% ipython --no-banner

In [1]: import numpy as np

In [2]: from numpy import linalg as LA

In [3]: np.set_printoptions(precision=3, suppress=True, linewidth=160, floatmode="fixed")

In [4]: rd = lambda a: np.round(a, 3) + 0

In [5]: rng = np.random.default_rng(74529)

In [6]: labels = rng.integers(0, 2, 7)

In [7]: M = np.array([[-5, 9, 2, -9, 5, -9, -3],
   ...:     [5, -5, 5, -7, -9, 2, 5],
   ...:     [-9, -6, 5, 6, 5, -2, -9],
   ...:     [7, -9, 6, 2, -5, 7, 5],
   ...:     [-1, 5, -3, -1, -7, 3, 1],
   ...:     [5, -8, 5, -5, -1, 3, 5],
   ...:     [4, 9, 5, 9, -1, 9, 9]]) * (labels[:, None] == labels)

In [8]: M
Out[8]: 
array([[-5,  0,  0, -9,  5,  0,  0],
       [ 0, -5,  5,  0,  0,  2,  5],
       [ 0, -6,  5,  0,  0, -2, -9],
       [ 7,  0,  0,  2, -5,  0,  0],
       [-1,  0,  0, -1, -7,  0,  0],
       [ 0, -8,  5,  0,  0,  3,  5],
       [ 0,  9,  5,  0,  0,  9,  9]])

In [9]: vec = np.array([3, 0, 2, 0, 5, 4, 5])

In [10]: rhs = M @ vec

In [11]: b, lr = np.zeros(7), 1 / LA.norm(M, 2) ** 2

In [12]: for i in range(6):
    ...:     b -= lr * M.T @ (M @ b - rhs)
    ...:     if i % 2 == 0: print(i, round(LA.norm(M @ b - rhs), 3))
    ...: 
0 37.127
2 24.472
4 19.153

In [13]: rd(b)
Out[13]: array([0.659, 0.300, 2.522, 0.230, 3.030, 3.368, 5.116])

In [14]: (M != 0).astype(int)
Out[14]: 
array([[1, 0, 0, 1, 1, 0, 0],
       [0, 1, 1, 0, 0, 1, 1],
       [0, 1, 1, 0, 0, 1, 1],
       [1, 0, 0, 1, 1, 0, 0],
       [1, 0, 0, 1, 1, 0, 0],
       [0, 1, 1, 0, 0, 1, 1],
       [0, 1, 1, 0, 0, 1, 1]])

In [15]: np.flatnonzero(LA.matrix_power((M != 0) + (M.T != 0) + np.eye(7), 7)[0])
Out[15]: array([0, 3, 4])

In [16]: rd(LA.det(M))
Out[16]: np.float64(911040.0)

In [17]: rd(np.sort(LA.eigvals(M).real))
Out[17]: array([-8.611, -7.517, -1.241, -1.241,  1.586,  9.512,  9.512])

In [18]: np.allclose(M, M.T)
Out[18]: False

In [19]: m1 = np.load("a.npy")

In [20]: m1
Out[20]: 
array([[-0.446,  0.446, -0.119, -0.291,  0.178],
       [-0.159,  0.235,  0.197,  0.363, -0.675],
       [-0.080,  0.030, -0.168, -0.336,  0.523],
       [ 0.909, -0.917,  0.226,  0.572, -0.020],
       [-0.080, -0.030, -0.336, -0.611,  0.845],
       [-0.235,  0.129, -0.371, -0.670,  0.862],
       [ 0.969, -0.963,  0.675,  0.956, -0.954],
       [-1.000,  1.000, -0.770, -0.989,  0.885],
       [-0.978,  0.976, -0.592, -0.927,  0.856],
       [ 0.951, -0.960,  0.129,  0.454,  0.478],
       [-0.922,  0.922, -0.380, -0.762,  0.537],
       [-0.778,  0.774, -0.282, -0.611,  0.462],
       [-0.159,  0.080, -0.273, -0.523,  0.735],
       [-0.856,  0.867, -0.197, -0.508,  0.040],
       [ 0.909, -0.932, -0.070,  0.050,  0.793],
       [ 0.380, -0.470, -0.226, -0.388,  0.786],
       [-0.664,  0.565, -0.592, -0.898,  0.968],
       [ 0.990, -0.989,  0.635,  0.950, -0.867],
       [-0.446,  0.523,  0.178,  0.291, -0.726],
       [-0.933,  0.948, -0.030, -0.264, -0.664],
       [-1.000,  1.000, -0.701, -0.980,  0.617],
       [ 0.744, -0.744,  0.235,  0.537, -0.345],
       [-1.000,  1.000, -0.753, -0.986,  0.872],
       [ 0.617, -0.670, -0.090, -0.090,  0.617],
       [ 0.964, -0.965,  0.438,  0.831, -0.565],
       [-0.933,  0.944, -0.149, -0.470, -0.345]])

In [21]: cen = m1 - m1.mean(axis=0)

In [22]: U, sigma, Vt = LA.svd(cen, full_matrices=False)

In [23]: rd((sigma ** 2).sum() ** 2 / (sigma ** 4).sum())
Out[23]: np.float64(1.507)

In [24]: np.abs(Vt[0]).argmax()
Out[24]: np.int64(0)

In [25]: rd(cen.mean(axis=0))
Out[25]: array([0.000, 0.000, 0.000, 0.000, 0.000])

In [26]: rd(Vt[0] * np.sign(Vt[0, np.abs(Vt[0]).argmax()]))
Out[26]: array([ 0.564, -0.561,  0.274,  0.461, -0.282])

In [27]: rd(sigma ** 2 / (sigma ** 2).sum())
Out[27]: array([0.788, 0.207, 0.003, 0.002, 0.000])

In [28]: LA.matrix_rank(cen)
Out[28]: np.int64(5)

In [29]: np.searchsorted(np.cumsum(sigma ** 2) / (sigma ** 2).sum(), 0.9) + 1
Out[29]: np.int64(2)

In [30]: u = np.array([3, 0, 0])

In [31]: rd(np.polyval(u, m1[17]))
Out[31]: array([2.940, 2.934, 1.210, 2.707, 2.255])

In [32]: rd(np.correlate(m1[17], m1[8], "full"))
Out[32]: array([ 0.847, -1.764,  0.874,  1.776, -3.932,  1.828,  0.819, -1.775,  0.848])

In [33]: rd(np.cross(m1[17, :3], m1[8, :3]))
Out[33]: array([-0.034, -0.035, -0.001])

In [34]: rd(np.convolve(m1[17], u))
Out[34]: array([ 2.970, -2.967,  1.905,  2.850, -2.601,  0.000,  0.000])

In [35]: vec = np.array([3, 5, -5, 3, 2])

In [36]: rhs = m1 @ vec

In [37]: rd(LA.lstsq(m1, rhs)[0])
Out[37]: array([ 3.000,  5.000, -5.000,  3.000,  2.000])

In [38]: rhs = rhs + 0.1 * rng.normal(size=26)

In [39]: rd(rhs)
Out[39]: 
array([ 1.003, -0.586,  0.686, -1.214,  1.171,  1.547, -4.456,  4.755,  3.718, -0.254,  2.510,  2.029,  1.170,  1.144,  0.037,  0.132,  3.080, -3.977, -0.095,
       -0.207,  3.753, -1.798,  4.477, -0.018, -2.542,  0.384])

In [40]: b, *_ = LA.lstsq(m1, rhs)

In [41]: rd(m1.T @ (rhs - m1 @ b))
Out[41]: array([0.000, 0.000, 0.000, 0.000, 0.000])

In [42]: b.round()
Out[42]: array([ 0.000,  3.000, -6.000,  4.000,  2.000])

In [43]: gram = np.cov(m1, rowvar=False)

In [44]: np.argsort(-m1.std(axis=0).round(6), kind="stable")
Out[44]: array([1, 0, 4, 3, 2])

In [45]: rd(np.corrcoef(m1.T))
Out[45]: 
array([[ 1.000, -0.998,  0.762,  0.836, -0.310],
       [-0.998,  1.000, -0.734, -0.807,  0.266],
       [ 0.762, -0.734,  1.000,  0.972, -0.826],
       [ 0.836, -0.807,  0.972,  1.000, -0.763],
       [-0.310,  0.266, -0.826, -0.763,  1.000]])

In [46]: rd(m1.std(axis=0))
Out[46]: array([0.758, 0.765, 0.386, 0.620, 0.637])

In [47]: rd(LA.eigvalsh(gram)[::-1])
Out[47]: array([1.719, 0.453, 0.006, 0.004, 0.000])

In [48]: gram.shape
Out[48]: (5, 5)

In [49]: np.argwhere(np.triu(np.abs(np.corrcoef(m1.T)) > 0.8, 1))
Out[49]: 
array([[0, 1],
       [0, 3],
       [1, 3],
       [2, 3],
       [2, 4]])

In [50]: rd(m1.mean(axis=0))
Out[50]: array([-0.124,  0.108, -0.130, -0.204,  0.227])

In [51]: np.count_nonzero(m1)
Out[51]: np.int64(130)

In [52]: rd(LA.svd(m1, compute_uv=False))
Out[52]: array([6.766, 3.475, 0.404, 0.327, 0.065])

In [53]: m1.shape
Out[53]: (26, 5)

In [54]: rd(LA.norm(m1))
Out[54]: np.float64(7.624)

In [55]: LA.matrix_rank(m1)
Out[55]: np.int64(5)

In [56]: np.unravel_index(np.abs(m1).argmax(), m1.shape)
Out[56]: (np.int64(7), np.int64(0))

In [57]: A = np.load("run13.npy")

In [58]: rd(A)
Out[58]: 
array([[-0.397,  0.019,  0.532, -0.568,  0.486],
       [-0.289, -0.618, -0.522,  0.118,  0.498],
       [-0.325,  0.739, -0.234,  0.372,  0.395],
       [-0.145,  0.235, -0.610, -0.693, -0.268],
       [ 0.795,  0.130, -0.130, -0.215,  0.537]])

In [59]: Q, R = LA.qr(A)

In [60]: rd(np.abs(np.diag(R)))
Out[60]: array([1.000, 1.000, 1.000, 1.000, 1.000])

In [61]: rd(Q @ R)
Out[61]: 
array([[-0.397,  0.019,  0.532, -0.568,  0.486],
       [-0.289, -0.618, -0.522,  0.118,  0.498],
       [-0.325,  0.739, -0.234,  0.372,  0.395],
       [-0.145,  0.235, -0.610, -0.693, -0.268],
       [ 0.795,  0.130, -0.130, -0.215,  0.537]])

In [62]: Q.shape, R.shape
Out[62]: ((5, 5), (5, 5))

In [63]: Y = np.array([[1, -3, 3], [3, 5, 3], [-3, 5, 1]])

In [64]: E = Y + Y.T

In [65]: E
Out[65]: 
array([[ 2,  0,  0],
       [ 0, 10,  8],
       [ 0,  8,  2]])

In [66]: hat = np.triu(np.array([[-3, 3, -1], [0, 1, 2], [3, 0, 2]]), 1) + np.eye(3)

In [67]: Y = hat @ E @ LA.inv(hat)

In [68]: rd(LA.det(Y))
Out[68]: np.float64(-88.0)

In [69]: Y
Out[69]: 
array([[  2.000,  16.000,  -8.000],
       [  0.000,  26.000, -40.000],
       [  0.000,   8.000, -14.000]])

In [70]: hat @ E - E @ hat
Out[70]: 
array([[  0.000,  16.000,  24.000],
       [  0.000,  16.000, -16.000],
       [  0.000,   0.000, -16.000]])

In [71]: U, sigma, Vt = LA.svd(E, full_matrices=False)

In [72]: rd(U.T @ U)
Out[72]: 
array([[1.000, 0.000, 0.000],
       [0.000, 1.000, 0.000],
       [0.000, 0.000, 1.000]])

In [73]: np.abs(U[:, 0]).round(6).argmax()
Out[73]: np.int64(1)

In [74]: rd(Vt @ Vt.T)
Out[74]: 
array([[1.000, 0.000, 0.000],
       [0.000, 1.000, 0.000],
       [0.000, 0.000, 1.000]])

In [75]: rd(sigma)
Out[75]: array([14.944,  2.944,  2.000])

In [76]: rd(np.sqrt((sigma ** 2).sum())), rd(LA.norm(E))
Out[76]: (np.float64(15.362), np.float64(15.362))

In [77]: rd(np.abs(Vt[0]))
Out[77]: array([0.000, 0.851, 0.526])

In [78]: w, vecs = LA.eigh(E)

In [79]: vec = np.array([1, 3, 1])

In [80]: rd(vecs * np.abs(w) @ vecs.T)
Out[80]: 
array([[ 2.000,  0.000,  0.000],
       [ 0.000, 11.628,  5.367],
       [ 0.000,  5.367,  6.261]])

In [81]: np.abs(E).sum(axis=1).max(), rd(np.abs(w).max())
Out[81]: (np.int64(18), np.float64(14.944))

In [82]: vec @ E @ vec
Out[82]: np.int64(142)

In [83]: rd(vecs * np.maximum(w, 0) @ vecs.T)
Out[83]: 
array([[ 2.000,  0.000,  0.000],
       [ 0.000, 10.814,  6.683],
       [ 0.000,  6.683,  4.130]])

In [84]: (np.sign(vecs[:, -1].round(6)) == np.sign(vecs[0, -1].round(6))).astype(int)
Out[84]: array([1, 0, 0])

In [85]: Y = np.array([[3, 0], [-3, 2], [-3, -3]])

In [86]: np.einsum("ik,kj->ji", E, Y)
Out[86]: 
array([[  6, -54, -30],
       [  0,  -4,  10]])

In [87]: Y.T @ E.T
Out[87]: 
array([[  6, -54, -30],
       [  0,  -4,  10]])

In [88]: LA.matrix_rank(E @ Y)
Out[88]: np.int64(2)

In [89]: LA.matrix_rank(np.vstack([E, Y.T]))
Out[89]: np.int64(3)

In [90]: W0 = np.load("arr.npy")

In [91]: W0
Out[91]: 
array([[-2,  6, -3,  4,  8, -3, -8],
       [-2, -1, -6, -9,  1, -2,  6],
       [-2,  5, -1,  3, -3, -8,  4],
       [-5, -5,  6, -4, -7,  7, -9],
       [ 0, -9,  3,  4,  5, -2,  6],
       [-7, -4,  1,  5, -7, -1,  7],
       [-5, -5,  6, -4, -7,  7, -9],
       [ 3,  8, -9, -7,  4,  2,  3]])

In [92]: # rows 3 and 6 are equal

In [93]: Q, R = LA.qr(W0)

In [94]: rd(Q @ R)
Out[94]: 
array([[-2.000,  6.000, -3.000,  4.000,  8.000, -3.000, -8.000],
       [-2.000, -1.000, -6.000, -9.000,  1.000, -2.000,  6.000],
       [-2.000,  5.000, -1.000,  3.000, -3.000, -8.000,  4.000],
       [-5.000, -5.000,  6.000, -4.000, -7.000,  7.000, -9.000],
       [ 0.000, -9.000,  3.000,  4.000,  5.000, -2.000,  6.000],
       [-7.000, -4.000,  1.000,  5.000, -7.000, -1.000,  7.000],
       [-5.000, -5.000,  6.000, -4.000, -7.000,  7.000, -9.000],
       [ 3.000,  8.000, -9.000, -7.000,  4.000,  2.000,  3.000]])

In [95]: rd(np.trace(Q @ Q.T))
Out[95]: np.float64(7.0)

In [96]: rd(abs(R[0, 0])), rd(LA.norm(W0[:, 0]))
Out[96]: (np.float64(10.954), np.float64(10.954))

In [97]: X = np.loadtxt("mat.csv", delimiter=",")

In [98]: rd(X)
Out[98]: 
array([[0.250, 0.250, 0.250, 0.000, 0.000, 0.000, 0.250, 0.000],
       [0.000, 1.000, 0.000, 0.000, 0.000, 0.000, 0.000, 0.000],
       [0.000, 0.250, 0.250, 0.250, 0.000, 0.000, 0.000, 0.250],
       [0.167, 0.000, 0.167, 0.333, 0.167, 0.167, 0.000, 0.000],
       [0.000, 0.167, 0.167, 0.167, 0.167, 0.167, 0.000, 0.167],
       [0.333, 0.000, 0.000, 0.000, 0.000, 0.333, 0.000, 0.333],
       [0.000, 0.000, 0.000, 0.000, 0.000, 0.250, 0.500, 0.250],
       [0.000, 0.000, 0.000, 0.000, 0.000, 0.000, 0.000, 1.000]])

In [99]: labels = rng.permutation(8)

In [100]: Y = X[:, labels] * rng.choice([-1, 1], 8)

In [101]: rd(Y)
Out[101]: 
array([[0.000, 0.250, 0.250, 0.250, 0.000, 0.000, 0.250, 0.000],
       [0.000, 1.000, 0.000, 0.000, 0.000, 0.000, 0.000, 0.000],
       [0.250, 0.250, 0.000, 0.250, 0.250, 0.000, 0.000, 0.000],
       [0.000, 0.000, 0.167, 0.167, 0.333, 0.167, 0.000, 0.167],
       [0.167, 0.167, 0.000, 0.167, 0.167, 0.167, 0.000, 0.167],
       [0.333, 0.000, 0.333, 0.000, 0.000, 0.000, 0.000, 0.333],
       [0.250, 0.000, 0.000, 0.000, 0.000, 0.000, 0.500, 0.250],
       [1.000, 0.000, 0.000, 0.000, 0.000, 0.000, 0.000, 0.000]])

In [102]: U, _, Vt = LA.svd(X.T @ Y)

In [103]: rd(U @ Vt)
Out[103]: 
array([[0.000, 0.000, 1.000, 0.000, 0.000, 0.000, 0.000, 0.000],
       [0.000, 1.000, 0.000, 0.000, 0.000, 0.000, 0.000, 0.000],
       [0.000, 0.000, 0.000, 1.000, 0.000, 0.000, 0.000, 0.000],
       [0.000, 0.000, 0.000, 0.000, 1.000, 0.000, 0.000, 0.000],
       [0.000, 0.000, 0.000, 0.000, 0.000, 1.000, 0.000, 0.000],
       [0.000, 0.000, 0.000, 0.000, 0.000, 0.000, 0.000, 1.000],
       [0.000, 0.000, 0.000, 0.000, 0.000, 0.000, 1.000, 0.000],
       [1.000, 0.000, 0.000, 0.000, 0.000, 0.000, 0.000, 0.000]])

In [104]: labels
Out[104]: array([7, 1, 0, 2, 3, 4, 6, 5])

In [105]: vec = np.array([3, -1, -3, 0, 0, 0, 3, -2])

In [106]: rhs = Y @ vec

In [107]: rd(rhs)
Out[107]: array([-0.250, -1.000,  0.500, -0.833,  0.000, -0.667,  1.750,  3.000])

In [108]: rd(LA.solve(Y, -3 * rhs))
Out[108]: array([-9.000,  3.000,  9.000,  0.000,  0.000,  0.000, -9.000,  6.000])

In [109]: rd(LA.solve(Y, rhs))
Out[109]: array([ 3.000, -1.000, -3.000,  0.000,  0.000,  0.000,  3.000, -2.000])

In [110]: rd(LA.solve(Y.T, Y[1]))
Out[110]: array([0.000, 1.000, 0.000, 0.000, 0.000, 0.000, 0.000, 0.000])

In [111]: vec = np.array([0, 6, 7, 2, 7, 2, 8, 2])

In [112]: rhs = X @ vec

In [113]: rd(rhs)
Out[113]: array([5.250, 6.000, 4.250, 3.333, 4.333, 1.333, 5.000, 2.000])

In [114]: rd(LA.solve(X, rhs + X[:, 1]))
Out[114]: array([0.000, 7.000, 7.000, 2.000, 7.000, 2.000, 8.000, 2.000])

In [115]: rd(LA.solve(X.T, X[6]))
Out[115]: array([0.000, 0.000, 0.000, 0.000, 0.000, 0.000, 1.000, 0.000])
